$ ipython --no-banner

In [1]: import numpy as np

In [2]: np.set_printoptions(precision=4, suppress=True, linewidth=200)

In [3]: r0 = np.array([1, 1, 2, 2])

In [4]: K = r0[np.abs(np.subtract.outer(np.arange(4), np.arange(4)))]

In [5]: K
Out[5]: 
array([[1, 1, 2, 2],
       [1, 1, 1, 2],
       [2, 1, 1, 1],
       [2, 2, 1, 1]])

In [6]: evals, vecs = np.linalg.eigh(K)

In [7]: np.unique(evals.round(6) + 0, return_counts=True)[1]
Out[7]: array([1, 1, 1, 1])

In [8]: print(np.linalg.eigvalsh(K + 5 * np.eye(4)))
[ 3.382   4.4586  5.618  10.5414]

In [9]: np.linalg.svd(K, compute_uv=False)
Out[9]: array([5.5414, 1.618 , 0.618 , 0.5414])

In [10]: np.abs(vecs[:, -1]).round(6).argmax()
Out[10]: np.int64(0)

In [11]: O, vecs = np.linalg.qr(K[:, :1])[0], np.linalg.qr(K[:, 1:])[0]

In [12]: sigma = np.linalg.svd(O.T @ vecs, compute_uv=False)

In [13]: sigma
Out[13]: array([0.9582])

In [14]: print(np.degrees(np.arccos(sigma.clip(0, 1))))
[16.621]

In [15]: evals, vecs = np.linalg.eigh(K)

In [16]: x = np.array([-1, 1, 0, 1])

In [17]: vecs * np.abs(evals) @ vecs.T
Out[17]: 
array([[2.397 , 1.4566, 1.0094, 1.0554],
       [1.4566, 1.7624, 0.868 , 1.0094],
       [1.0094, 0.868 , 1.7624, 1.4566],
       [1.0554, 1.0094, 1.4566, 2.397 ]])

In [18]: np.abs(K).sum(axis=1).max(), np.round(np.abs(evals).max(), 4)
Out[18]: (np.int64(6), np.float64(5.5414))

In [19]: np.linalg.eigvalsh(K[1:, 1:])
Out[19]: array([-1.    ,  0.2679,  3.7321])

In [20]: np.round(x @ K @ x / (x @ x), 4), round(evals[0], 4), np.round(evals[-1], 4)
Out[20]: (np.float64(0.3333), np.float64(-1.618), np.float64(5.5414))

In [21]: vecs * np.maximum(evals, 0) @ vecs.T
Out[21]: 
array([[1.6985, 1.2283, 1.5047, 1.5277],
       [1.2283, 1.3812, 0.934 , 1.5047],
       [1.5047, 0.934 , 1.3812, 1.2283],
       [1.5277, 1.5047, 1.2283, 1.6985]])

In [22]: x @ K @ x
Out[22]: np.int64(1)
